$ ipython --no-banner

In [1]: import numpy as np

In [2]: np.set_printoptions(suppress=True, linewidth=100)

In [3]: def rd(a):
   ...:     return np.round(a, 1) + 0
   ...: 

In [4]: other = np.array([[2, 2, 2],
   ...:     [0, 2, 1],
   ...:     [1, 2, 0],
   ...:     [2, 0, 1],
   ...:     [2, 0, 0],
   ...:     [0, 1, 0],
   ...:     [1, 0, 0],
   ...:     [2, 1, 0],
   ...:     [0, 2, 2],
   ...:     [0, 2, 0]])

In [5]: basis = np.array([[3, 0, 0, 1, 1, 3, 1, 0, 1, 3, 3, 2, 3],
   ...:     [0, 0, 0, 1, 2, 1, 0, 0, 1, 1, 2, 0, 3],
   ...:     [2, 2, 0, 1, 3, 0, 2, 1, 3, 1, 0, 0, 1]])

In [6]: rng = np.random.default_rng(4899)

In [7]: arr = other @ basis + 0.3 * rng.normal(size=(10, 13))

In [8]: rd(arr)
Out[8]: 
array([[10. ,  4.3, -0.1,  6. , 12.4,  8.3,  5.9,  1.7,  9.6, 10.1, 10.4,  4.1, 14.3],
       [ 1.5,  2.1,  0.3,  3.1,  7.6,  2.6,  2.1,  0.8,  5.3,  3.2,  3.7,  0.2,  7.1],
       [ 3.1,  0.4,  0. ,  3.2,  4.4,  5.1,  1.2, -0.8,  3. ,  5.1,  6.7,  1.6,  8.9],
       [ 8. ,  2.1,  0.3,  2.9,  5. ,  5.3,  3.9,  1. ,  4.7,  6.8,  5.8,  4.2,  7. ],
       [ 6.4, -0.3,  0.1,  1.9,  1.8,  6.2,  2.1,  0.3,  1.8,  6. ,  5.6,  4.5,  6. ],
       [-0.4,  0.2, -0.3,  1.2,  2. ,  1.2,  0.1, -0.4,  0.9,  1.2,  1.8, -0.2,  3.1],
       [ 2.9,  0.4, -0.2,  1.1,  0.6,  2.7,  0.9,  0. ,  1. ,  2.6,  2.8,  1.9,  3.2],
       [ 6.7,  0. ,  0.1,  2.6,  3.9,  7.1,  1.9,  0.1,  3.8,  6.4,  7.8,  3.8,  9. ],
       [ 4.2,  4.1,  0. ,  3.6, 10.7,  2.4,  3.9,  2.6,  7.6,  4. ,  4.2,  0.1,  7.7],
       [ 0.3, -0.4,  0.1,  2. ,  3.9,  1.9,  0.4,  0.5,  2. ,  2.3,  4.3,  0.1,  5.5]])

In [9]: theta = np.radians(45)

In [10]: R = np.eye(13)

In [11]: R[10, 10] = R[1, 1] = np.cos(theta)

In [12]: R[10, 1], R[1, 10] = -np.sin(theta), np.sin(theta)

In [13]: other = arr @ R.T

In [14]: np.allclose(np.linalg.norm(arr, axis=1), np.linalg.norm(other, axis=1))
Out[14]: True

In [15]: rd(np.abs(other - arr).max(axis=0))
Out[15]: array([0. , 6.1, 0. , 0. , 0. , 0. , 0. , 0. , 0. , 0. , 6.1, 0. , 0. ])

In [16]: rd(np.linalg.det(R)), rd(np.trace(R))
Out[16]: (np.float64(1.0), np.float64(12.4))

In [17]: np.allclose(arr @ arr.T, other @ other.T)
Out[17]: True
